% python3 -q
>>> import numpy as np
>>> np.set_printoptions(precision=2, suppress=True, linewidth=140, legacy="1.25")
>>> X = np.load("out7.npy")
>>> X
array([[66., 56., 72.,  8., 56.],
       [56., 51., 63.,  7., 49.],
       [72., 63., 83.,  9., 63.],
       [ 8.,  7.,  9.,  3.,  7.],
       [56., 49., 63.,  7., 51.]])
>>> # equal to its transpose
>>> left, sigma, Vh = np.linalg.svd(X)
>>> print(np.argmax(sigma[:-1] / (sigma[1:] + 1e-6)) + 1)
1
>>> sigma
array([246.,   2.,   2.,   2.,   2.])
>>> Y = left[:, :1] @ np.diag(sigma[:1]) @ Vh[:1]
>>> round(np.linalg.norm(X - Y, 2), 2), round(float(sigma[1]), 2)
(2.0, 2.0)
>>> print(Y)
[[64.52 56.46 72.59  8.07 56.46]
 [56.46 49.4  63.52  7.06 49.4 ]
 [72.59 63.52 81.66  9.07 63.52]
 [ 8.07  7.06  9.07  1.01  7.06]
 [56.46 49.4  63.52  7.06 49.4 ]]
>>> np.linalg.matrix_rank(X, rtol=0.05)
1
>>> C2 = Y.T @ Y
>>> C2
array([[15873.05, 13888.92, 17857.18,  1984.13, 13888.92],
       [13888.92, 12152.8 , 15625.03,  1736.11, 12152.8 ],
       [17857.18, 15625.03, 20089.33,  2232.15, 15625.03],
       [ 1984.13,  1736.11,  2232.15,   248.02,  1736.11],
       [13888.92, 12152.8 , 15625.03,  1736.11, 12152.8 ]])
>>> print(np.round(np.linalg.svd(Y, compute_uv=False) ** 2, 2) + 0)
[60516.     0.     0.     0.     0.]
>>> np.linalg.matrix_rank(C2)
1
>>> np.diag(C2)
array([15873.05, 12152.8 , 20089.33,   248.02, 12152.8 ])
>>> print(np.allclose(C2, C2.T))
True
>>> O, r_ = np.linalg.qr(X)
>>> np.round(O.T @ O, 2) + 0
array([[1., 0., 0., 0., 0.],
       [0., 1., 0., 0., 0.],
       [0., 0., 1., 0., 0.],
       [0., 0., 0., 1., 0.],
       [0., 0., 0., 0., 1.]])
>>> np.abs(np.diag(r_))
array([126.  ,   2.66,   2.62,   2.01,   2.24])
>>> round(float(np.abs(np.linalg.eigvals(X)).max()), 2)
246.0
>>> P = np.triu(np.array([[-3, 0, 3, 2, 1],
...     [0, 2, 1, -1, 2],
...     [-1, 1, 2, -1, 3],
...     [1, 2, 2, 3, 1],
...     [3, 1, -1, -2, 1]]), 1) + np.eye(5)
>>> Y = P @ X @ np.linalg.inv(P)
>>> P @ X - X @ P
array([[ 288.,  252.,   76.,   36., -148.],
       [ 176.,  154.,  -19.,   22., -196.],
       [ 160.,  140.,  -99.,   20., -310.],
       [  56.,   49.,   32.,    7.,   -1.],
       [   0.,    0., -217.,    0., -350.]])
>>> print(round(np.linalg.det(Y), 2))
3936.0
>>> A = np.loadtxt("mat.csv", delimiter=",")
>>> A
array([[ -4., -14., -14.,  -8.,  -6.,   0.,   8., -10.,   0.,  -6.],
       [ -2.,  -7.,  -7.,  -4.,  -3.,   0.,   4.,  -5.,   0.,  -3.],
       [ -4., -14., -14.,  -8.,  -6.,   0.,   8., -10.,   0.,  -6.]])
>>> rank = np.linalg.matrix_rank(A)
>>> print(rank)
1
>>> null = np.linalg.svd(A)[2][rank:].T
>>> [int(np.linalg.matrix_rank(A[:, :j + 1])) for j in range(10)]
[1, 1, 1, 1, 1, 1, 1, 1, 1, 1]
>>> Y = np.array([[4, 0, 0],
...     [1, 8, 6],
...     [5, 4, 7],
...     [6, 0, 0],
...     [1, 6, 7],
...     [7, 0, 4],
...     [0, 8, 9],
...     [6, 7, 3],
...     [7, 8, 7],
...     [8, 6, 0]])
>>> print(np.einsum("ij,ij->i", A, A))
[708. 177. 708.]
>>> np.einsum("ik,kj->ij", A, Y)
array([[-262., -246., -182.],
       [-131., -123.,  -91.],
       [-262., -246., -182.]])
>>> print(np.einsum("ik,kj->ji", A, Y))
[[-262. -131. -262.]
 [-246. -123. -246.]
 [-182.  -91. -182.]]
>>> theta = np.radians(63)
>>> r_ = np.eye(10)
>>> r_[2, 2] = r_[6, 6] = np.cos(theta)
>>> r_[2, 6], r_[6, 2] = -np.sin(theta), np.sin(theta)
>>> r_
array([[ 1.  ,  0.  ,  0.  ,  0.  ,  0.  ,  0.  ,  0.  ,  0.  ,  0.  ,  0.  ],
       [ 0.  ,  1.  ,  0.  ,  0.  ,  0.  ,  0.  ,  0.  ,  0.  ,  0.  ,  0.  ],
       [ 0.  ,  0.  ,  0.45,  0.  ,  0.  ,  0.  , -0.89,  0.  ,  0.  ,  0.  ],
       [ 0.  ,  0.  ,  0.  ,  1.  ,  0.  ,  0.  ,  0.  ,  0.  ,  0.  ,  0.  ],
       [ 0.  ,  0.  ,  0.  ,  0.  ,  1.  ,  0.  ,  0.  ,  0.  ,  0.  ,  0.  ],
       [ 0.  ,  0.  ,  0.  ,  0.  ,  0.  ,  1.  ,  0.  ,  0.  ,  0.  ,  0.  ],
       [ 0.  ,  0.  ,  0.89,  0.  ,  0.  ,  0.  ,  0.45,  0.  ,  0.  ,  0.  ],
       [ 0.  ,  0.  ,  0.  ,  0.  ,  0.  ,  0.  ,  0.  ,  1.  ,  0.  ,  0.  ],
       [ 0.  ,  0.  ,  0.  ,  0.  ,  0.  ,  0.  ,  0.  ,  0.  ,  1.  ,  0.  ],
       [ 0.  ,  0.  ,  0.  ,  0.  ,  0.  ,  0.  ,  0.  ,  0.  ,  0.  ,  1.  ]])
>>> Y = A @ r_.T
>>> np.allclose(A @ A.T, Y @ Y.T)
True
>>> print(Y)
[[ -4.   -14.   -13.48  -8.    -6.     0.    -8.84 -10.     0.    -6.  ]
 [ -2.    -7.    -6.74  -4.    -3.     0.    -4.42  -5.     0.    -3.  ]
 [ -4.   -14.   -13.48  -8.    -6.     0.    -8.84 -10.     0.    -6.  ]]
>>> print(np.allclose(np.linalg.norm(A, axis=1), np.linalg.norm(Y, axis=1)))
True
>>> round(float(np.linalg.det(r_)), 2), np.round(np.trace(r_), 2)
(1.0, 8.91)
>>> left, sigma = np.linalg.svd(A)
Traceback (most recent call last):
  File "<python-input-46>", line 1, in <module>
    left, sigma = np.linalg.svd(A)
    ^^^^^^^^^^^
ValueError: too many values to unpack (expected 2)
>>> left, sigma, Vh = np.linalg.svd(A, full_matrices=False)
>>> print(sigma.round(2) + 0)
[39.91  0.    0.  ]
>>> print(np.round(left.T @ left, 2) + 0)
[[1. 0. 0.]
 [0. 1. 0.]
 [0. 0. 1.]]
>>> np.round(Vh @ Vh.T, 2) + 0
array([[1., 0., 0.],
       [0., 1., 0.],
       [0., 0., 1.]])
>>> left.shape, sigma.shape, Vh.shape
((3, 3), (3,), (3, 10))
>>> np.allclose(left * sigma @ Vh, A)
True
>>> np.cumsum(sigma ** 2) / np.sum(sigma ** 2)
array([1., 1., 1.])
>>> Y = A[0, 0] * A[1:] - np.outer(A[1:, 0], A[0])
>>> Y
array([[0., 0., 0., 0., 0., 0., 0., 0., 0., 0.],
       [0., 0., 0., 0., 0., 0., 0., 0., 0., 0.]])
>>> np.flatnonzero(~Y.round(6).any(axis=1))
array([0, 1])
>>> A[:, 0] / A[0, 0]
array([1. , 0.5, 1. ])
>>> np.linalg.matrix_rank(Y), np.linalg.matrix_rank(A)
(0, 1)
>>> Y = np.array([[-6, 5, 3, -3, -2, 0, 3, -1],
...     [-6, 5, -9, 3, 2, 9, -3, -8],
...     [4, -7, -7, -9, -8, -7, -2, -7],
...     [-2, -6, 2, 1, -9, -5, -3, 3],
...     [-4, 4, -5, 2, 4, -5, 2, -1],
...     [-6, 1, 2, -4, -3, -8, -2, -2],
...     [7, 8, 9, 7, 5, 2, -5, 4],
...     [-4, 4, -5, -8, 8, -9, 2, 0]])
>>> Y[-1] = Y[0]
>>> E = Y + 0.3 * np.eye(8)
>>> E
array([[-5.7,  5. ,  3. , -3. , -2. ,  0. ,  3. , -1. ],
       [-6. ,  5.3, -9. ,  3. ,  2. ,  9. , -3. , -8. ],
       [ 4. , -7. , -6.7, -9. , -8. , -7. , -2. , -7. ],
       [-2. , -6. ,  2. ,  1.3, -9. , -5. , -3. ,  3. ],
       [-4. ,  4. , -5. ,  2. ,  4.3, -5. ,  2. , -1. ],
       [-6. ,  1. ,  2. , -4. , -3. , -7.7, -2. , -2. ],
       [ 7. ,  8. ,  9. ,  7. ,  5. ,  2. , -4.7,  4. ],
       [-6. ,  5. ,  3. , -3. , -2. ,  0. ,  3. , -0.7]])
>>> x0 = np.array([1, -2, -2, 1, 2, -2, 1, 1])
>>> y = E @ x0
>>> y
array([-26.7, -20.6,  11.4,  -0.7,  19.6, -10.6, -14.7, -26.7])
>>> np.round(np.linalg.solve(E, E[:, 3]), 2) + 0
array([0., 0., 0., 1., 0., 0., 0., 0.])
>>> np.linalg.solve(E, y + E[:, 2])
array([ 1., -2., -1.,  1.,  2., -2.,  1.,  1.])
>>> np.linalg.solve(E, y)
array([ 1., -2., -2.,  1.,  2., -2.,  1.,  1.])
